% python3 -q
>>> import numpy as np
>>> import numpy.linalg as la
>>> np.set_printoptions(precision=4, suppress=True, linewidth=200, sign=" ")
>>> rng = np.random.default_rng(423975)
>>> th = rng.uniform(0, 2 * np.pi, 16)
>>> Q, _ = la.qr(np.array([[1.4, 0.0], [-0.9, -0.2], [1.8, -0.4]]))
>>> K = 10 * np.c_[np.cos(th), np.sin(th)] @ Q.T
>>> K
array([[ 6.5591, -6.8771,  3.1119],
       [-6.429 ,  7.5082, -1.5153],
       [ 5.8787, -8.0335, -0.9503],
       [-6.3288,  5.3282, -5.6175],
       [ 0.8583,  3.5509,  9.3088],
       [-6.2562,  5.0861, -5.9153],
       [-5.2911,  2.7972, -8.0112],
       [ 4.2199, -7.7652, -4.6792],
       [ 6.2887, -7.7453,  0.6804],
       [-6.5332,  6.3025, -4.1947],
       [-4.1015,  0.7279, -9.0911],
       [ 4.2216, -0.9184,  9.0186],
       [ 5.1438, -2.5141,  8.1988],
       [ 6.5425, -6.3865,  4.0507],
       [-5.8452,  8.0445,  1.0583],
       [ 6.5611, -6.68  ,  3.5113]])
>>> # rank 2
>>> cov = np.cov(K, rowvar=False)
>>> round(np.corrcoef(K[:, 1], K[:, 2])[0, 1], 4)
np.float64(-0.2697)
>>> np.argwhere(np.triu(np.abs(np.corrcoef(K.T)) > 0.8, 1))
array([[ 0,  1]])
>>> np.corrcoef(K.T)
array([[ 1.    , -0.9235,  0.6185],
       [-0.9235,  1.    , -0.2697],
       [ 0.6185, -0.2697,  1.    ]])
>>> np.median(K, axis=0)
array([ 2.5391, -0.0953, -0.135 ])
>>> labels = K[:, 0] > np.median(K[:, 0])
>>> r0 = K[labels].mean(axis=0) - K[~labels].mean(axis=0)
>>> (((K - K.mean(axis=0)) @ r0 > 0) == labels).mean()
np.float64(0.9375)
>>> feats = np.load("mat.npy")
>>> print(feats)
[[  0  -2   0]
 [  1  -2   1]
 [  2   0   2]
 [  2   1   2]
 [  1   2   0]
 [ -1   0   0]
 [  1   2  -2]
 [  0   0  -5]
 [  0   0  -4]
 [ -3   3  -3]
 [ -5   5  -1]
 [ -4   7  -1]
 [ -4  10   2]
 [ -1  13   1]
 [ -4  11  -2]
 [ -6   8  -4]
 [ -7   8  -5]
 [ -4   9  -8]
 [ -4  11 -10]
 [ -4   9 -12]
 [ -4   7 -14]
 [ -7   8 -17]
 [ -9   6 -16]
 [ -8   7 -15]
 [ -8   5 -13]
 [ -7   3 -12]]
>>> out = np.c_[feats[:, :1] @ np.array([[3]]), np.array([2, 1, 0, 2, -2, 1, 1, -1, 1, -1, -2, -1, -1, -2, -2, -2, 3, -3, 1, -2, 3, 0, -2, -2, 2, 2])]
>>> out
array([[  0,   2],
       [  3,   1],
       [  6,   0],
       [  6,   2],
       [  3,  -2],
       [ -3,   1],
       [  3,   1],
       [  0,  -1],
       [  0,   1],
       [ -9,  -1],
       [-15,  -2],
       [-12,  -1],
       [-12,  -1],
       [ -3,  -2],
       [-12,  -2],
       [-18,  -2],
       [-21,   3],
       [-12,  -3],
       [-12,   1],
       [-12,  -2],
       [-12,   3],
       [-21,   0],
       [-27,  -2],
       [-24,  -2],
       [-24,   2],
       [-21,   2]])
>>> la.matrix_rank(np.c_[feats, out])
np.int64(4)
>>> np.round(la.lstsq(feats, out[:, 0])[0], 4) + 0
array([ 3.,  0.,  0.])
>>> la.matrix_rank(out)
np.int64(2)
>>> np.round(la.norm(out - feats @ la.lstsq(feats, out)[0], axis=0), 4) + 0
array([ 0.    ,  8.3944])
>>> A = np.loadtxt("case2.csv", delimiter=",")
>>> A
array([[ 0.,  3., -1.,  1.],
       [ 0.,  0.,  0.,  0.],
       [ 0.,  0.,  0.,  0.],
       [ 0.,  0.,  0.,  0.],
       [ 0.,  3., -1.,  1.],
       [ 0.,  0.,  0.,  0.],
       [ 0.,  3., -1.,  1.],
       [-1.,  3., -3.,  3.],
       [-1.,  3., -3.,  3.],
       [ 0.,  0.,  0.,  0.],
       [-1.,  3., -3.,  3.],
       [ 4., -4., -1., -2.],
       [ 3., -3., -3.,  1.],
       [ 1., -1.,  2., -3.],
       [ 1., -1.,  2., -3.]])
>>> # row 2 repeats row 1
>>> Xs = A - A.mean(axis=0)
>>> evecs = la.svd(Xs)[2][:3]
>>> out = Xs - Xs @ evecs.T @ evecs
>>> np.round(la.norm(out) / la.norm(Xs), 4)
np.float64(0.0441)
>>> np.round(np.cov(Xs @ evecs.T, rowvar=False), 4) + 0
array([[ 10.2153,   0.    ,   0.    ],
       [  0.    ,   3.157 ,   0.    ],
       [  0.    ,   0.    ,   0.3818]])
>>> print(out.std(axis=0))
[ 0.0678  0.0009  0.0984  0.1038]
>>> np.diag(evecs.T @ evecs)
array([ 0.8165,  1.    ,  0.6137,  0.5698])
>>> la.norm(out, axis=1).round(6).argmax()
np.int64(7)
>>> out = np.c_[A[:, :1] @ np.array([[-2]]), np.array([-1, -3, 2, 2, 3, 3, 1, -1, 0, -1, 3, -3, 3, -2, 0])]
>>> out
array([[ 0., -1.],
       [ 0., -3.],
       [ 0.,  2.],
       [ 0.,  2.],
       [ 0.,  3.],
       [ 0.,  3.],
       [ 0.,  1.],
       [ 2., -1.],
       [ 2.,  0.],
       [ 0., -1.],
       [ 2.,  3.],
       [-8., -3.],
       [-6.,  3.],
       [-2., -2.],
       [-2.,  0.]])
>>> np.round(la.lstsq(A, out[:, 0])[0], 4) + 0
array([-2.,  0.,  0.,  0.])
>>> print(la.matrix_rank(np.c_[A, out]))
5
>>> la.matrix_rank(out)
np.int64(2)
